% python3 -q
>>> import numpy as np
>>> import numpy.linalg as la
>>> np.set_printoptions(precision=2, suppress=True, linewidth=100, legacy="1.25")
>>> rd = lambda a: np.round(a, 2) + 0
>>> W0 = np.load("block0.npy")
>>> W0
array([[6., 1., 1.],
       [1., 6., 1.],
       [1., 1., 6.]])
>>> rng = np.random.default_rng(17)
>>> labels = rng.permutation(3)
>>> labels
array([0, 2, 1])
>>> out = W0[labels][:, labels]
>>> rd(np.sort(np.abs(la.eigvals(out))))
array([5., 5., 8.])
>>> rd(la.det(out)), rd(la.det(W0[labels]))
(200.0, -200.0)
>>> np.diag(out)
array([6., 6., 6.])
>>> np.allclose(out, W0)
True
>>> np.trace(out)
18.0
>>> np.allclose(W0, W0.T)
True
>>> W0 @ W0
array([[38., 13., 13.],
       [13., 38., 13.],
       [13., 13., 38.]])
>>> la.determinant(W0)
Traceback (most recent call last):
  File "<python-input-17>", line 1, in <module>
    la.determinant(W0)
    ^^^^^^^^^^^^^^
AttributeError: module 'numpy.linalg' has no attribute 'determinant'
>>> (W0 + W0.T) / 2
array([[6., 1., 1.],
       [1., 6., 1.],
       [1., 1., 6.]])
>>> np.trace(W0)
18.0
>>> rd(np.abs(la.eigvals(W0)).max())
8.0
>>> m1 = np.load("arr.npy")
>>> rd(m1)
array([[-0.62, -0.03, -0.3 , -0.23,  0.01,  0.68],
       [ 0.12, -0.6 , -0.29,  0.3 ,  0.66,  0.05],
       [-0.37,  0.21, -0.33, -0.44,  0.35, -0.63],
       [ 0.  , -0.7 ,  0.29, -0.59, -0.24, -0.1 ],
       [ 0.25, -0.15, -0.78,  0.03, -0.54, -0.11],
       [ 0.62,  0.27, -0.13, -0.56,  0.3 ,  0.34]])
>>> vec = np.array([1, 2, 2, 2, 0, 1])
>>> rd(m1.T @ (m1 @ vec))
array([1., 2., 2., 2., 0., 1.])
>>> 6 - la.matrix_rank(m1 - np.eye(6), tol=1e-8)
1
>>> rd(la.norm(vec)), rd(la.norm(m1 @ vec))
(3.74, 3.74)
>>> np.allclose(m1 @ m1.T, m1.T @ m1)
True
>>> np.allclose(m1, m1.T)
False
>>> rd((m1 + m1.T) / 2)
array([[-0.62,  0.05, -0.34, -0.11,  0.13,  0.65],
       [ 0.05, -0.6 , -0.04, -0.2 ,  0.26,  0.16],
       [-0.34, -0.04, -0.33, -0.07, -0.22, -0.38],
       [-0.11, -0.2 , -0.07, -0.59, -0.1 , -0.33],
       [ 0.13,  0.26, -0.22, -0.1 , -0.54,  0.09],
       [ 0.65,  0.16, -0.38, -0.33,  0.09,  0.34]])
>>> rd(np.abs(la.eigvals(m1)).max())
1.0
>>> left, sigma, Vh = la.svd(m1, full_matrices=False)
>>> rd(left.T @ left)
array([[1., 0., 0., 0., 0., 0.],
       [0., 1., 0., 0., 0., 0.],
       [0., 0., 1., 0., 0., 0.],
       [0., 0., 0., 1., 0., 0.],
       [0., 0., 0., 0., 1., 0.],
       [0., 0., 0., 0., 0., 1.]])
>>> rd(sigma / sigma[0])
array([1., 1., 1., 1., 1., 1.])
>>> (sigma > 1e-8).sum()
6
>>> rd(sigma)
array([1., 1., 1., 1., 1., 1.])
>>> rd(np.cumsum(sigma ** 2) / np.sum(sigma ** 2))
array([0.17, 0.33, 0.5 , 0.67, 0.83, 1.  ])
>>> left.shape, sigma.shape, Vh.shape
((6, 6), (6,), (6, 6))
>>> rd(la.pinv(m1))
array([[-0.62,  0.12, -0.38,  0.  ,  0.25,  0.62],
       [-0.03, -0.6 ,  0.21, -0.7 , -0.15,  0.27],
       [-0.3 , -0.29, -0.33,  0.29, -0.78, -0.13],
       [-0.23,  0.3 , -0.44, -0.59,  0.03, -0.56],
       [ 0.01,  0.66,  0.35, -0.24, -0.54,  0.3 ],
       [ 0.68,  0.05, -0.63, -0.1 , -0.11,  0.34]])
>>> E = np.load("layer8.npy")
>>> E
array([[0.05, 0.  , 0.  ],
       [1.  , 2.05, 0.  ],
       [0.  , 0.  , 0.05]])
>>> rd(np.einsum("ii->", E))
2.15
>>> rd(la.eigvals(E).sum().real)
2.15
>>> rd(np.poly(E))
array([ 1.  , -2.15,  0.21, -0.01])
>>> np.kron(np.eye(2, dtype=int), E)
array([[0.05, 0.  , 0.  , 0.  , 0.  , 0.  ],
       [1.  , 2.05, 0.  , 0.  , 0.  , 0.  ],
       [0.  , 0.  , 0.05, 0.  , 0.  , 0.  ],
       [0.  , 0.  , 0.  , 0.05, 0.  , 0.  ],
       [0.  , 0.  , 0.  , 1.  , 2.05, 0.  ],
       [0.  , 0.  , 0.  , 0.  , 0.  , 0.05]])
>>> rd(la.det(2 * E)), rd(la.det(E))
(0.04, 0.01)
>>> left, sigma, Vh = la.svd(E)
>>> rd(sigma)
array([2.28, 0.05, 0.04])
>>> out = left[:, :1] @ np.diag(sigma[:1]) @ Vh[:1]
>>> rd(la.norm(E - out) / la.norm(E))
0.03
>>> P = np.triu(np.array([[-2, 2, 0], [2, -1, -3], [3, -2, 3]]), 1) + np.eye(3)
>>> out = P @ E @ la.inv(P)
>>> rd(out)
array([[2.05, 0.  , 0.  ],
       [1.  , 0.05, 0.  ],
       [0.  , 0.  , 0.05]])
>>> rd(np.trace(out)), rd(np.trace(E))
(2.15, 2.15)
>>> rd(np.poly(out))
array([ 1.  , -2.15,  0.21, -0.01])
>>> J = np.loadtxt("m.csv", delimiter=",")
>>> J
array([[ 1.,  2., -1., -1.,  2.],
       [ 1.,  0., -2., -2., -1.],
       [-2., -2.,  0.,  1.,  2.],
       [ 0., -1.,  2.,  1.,  2.],
       [ 3.,  2., -5., -5.,  0.]])
>>> labels = rng.permutation(5)
>>> labels
array([1, 0, 3, 4, 2])
>>> out = J[labels][:, labels]
>>> np.allclose(out, J)
False
>>> out
array([[ 0.,  1., -2., -1., -2.],
       [ 2.,  1., -1.,  2., -1.],
       [-1.,  0.,  1.,  2.,  2.],
       [ 2.,  3., -5.,  0., -5.],
       [-2., -2.,  1.,  2.,  0.]])
>>> rd(np.sort(np.abs(la.eigvals(out))))
array([0.  , 0.88, 1.  , 3.38, 3.38])
